% ipython --no-banner

In [1]: import numpy as np

In [2]: import numpy.linalg as la

In [3]: np.set_printoptions(precision=2, suppress=True, linewidth=140)

In [4]: C = np.array([[1, 1, 0, 1, 1, -2],
   ...:     [0, -1, 0, -2, -2, 1],
   ...:     [0, 0, 0, 0, 2, 0],
   ...:     [1, 1, 1, -1, -2, 2],
   ...:     [0, -2, -1, 2, -2, 2],
   ...:     [-2, 2, 1, 0, 2, 1]])

In [5]: rng = np.random.default_rng(45947)

In [6]: J = (rng.random((15, 6)) < 0.25) @ C

In [7]: J
Out[7]: 
array([[-1,  1,  0,  3,  3,  1],
       [ 1, -1, -1,  3,  1,  0],
       [ 1, -2, -1,  1, -3,  1],
       [ 0,  0,  0,  0,  0,  0],
       [-2,  1,  1, -2,  0,  2],
       [ 0, -1,  0, -2, -2,  1],
       [ 2,  2,  1,  0, -1,  0],
       [ 0,  0,  0,  0,  2,  0],
       [ 0,  0,  0,  0,  0,  0],
       [ 0,  0,  0,  0,  2,  0],
       [ 1,  1,  1, -1, -2,  2],
       [-1,  3,  2, -1,  0,  3],
       [ 0,  0,  0,  0,  0,  0],
       [ 0, -1,  0, -2, -2,  1],
       [ 2,  2,  1,  0,  1,  0]])

In [8]: D = la.norm(J[:, None] - J[None], axis=-1)

In [9]: la.matrix_rank(D ** 2)
Out[9]: np.int64(8)

In [10]: D[:5, :5]
Out[10]: 
array([[0.  , 3.74, 7.35, 4.58, 6.08],
       [3.74, 0.  , 4.69, 3.61, 6.86],
       [7.35, 4.69, 0.  , 4.12, 6.4 ],
       [4.58, 3.61, 4.12, 0.  , 3.74],
       [6.08, 6.86, 6.4 , 3.74, 0.  ]])

In [11]: D[11]
Out[11]: array([6.08, 7.42, 7.42, 4.9 , 2.83, 5.48, 4.69, 5.29, 4.9 , 5.29, 3.74, 0.  , 4.9 , 5.48, 4.69])

In [12]: la.norm(J, axis=1)
Out[12]: array([4.58, 3.61, 4.12, 0.  , 3.74, 3.16, 3.16, 2.  , 0.  , 2.  , 3.46, 4.9 , 0.  , 3.16, 3.16])

In [13]: proj = J @ la.solve(J.T @ J, J.T)

In [14]: np.round(la.eigvalsh(proj), 2) + 0
Out[14]: array([0., 0., 0., 0., 0., 0., 0., 0., 0., 1., 1., 1., 1., 1., 1.])

In [15]: np.allclose(proj @ proj, proj)
Out[15]: True

In [16]: np.diag(proj)
Out[16]: array([0.63, 0.44, 0.62, 0.  , 0.6 , 0.31, 0.58, 0.34, 0.  , 0.34, 0.63, 0.63, 0.  , 0.31, 0.58])
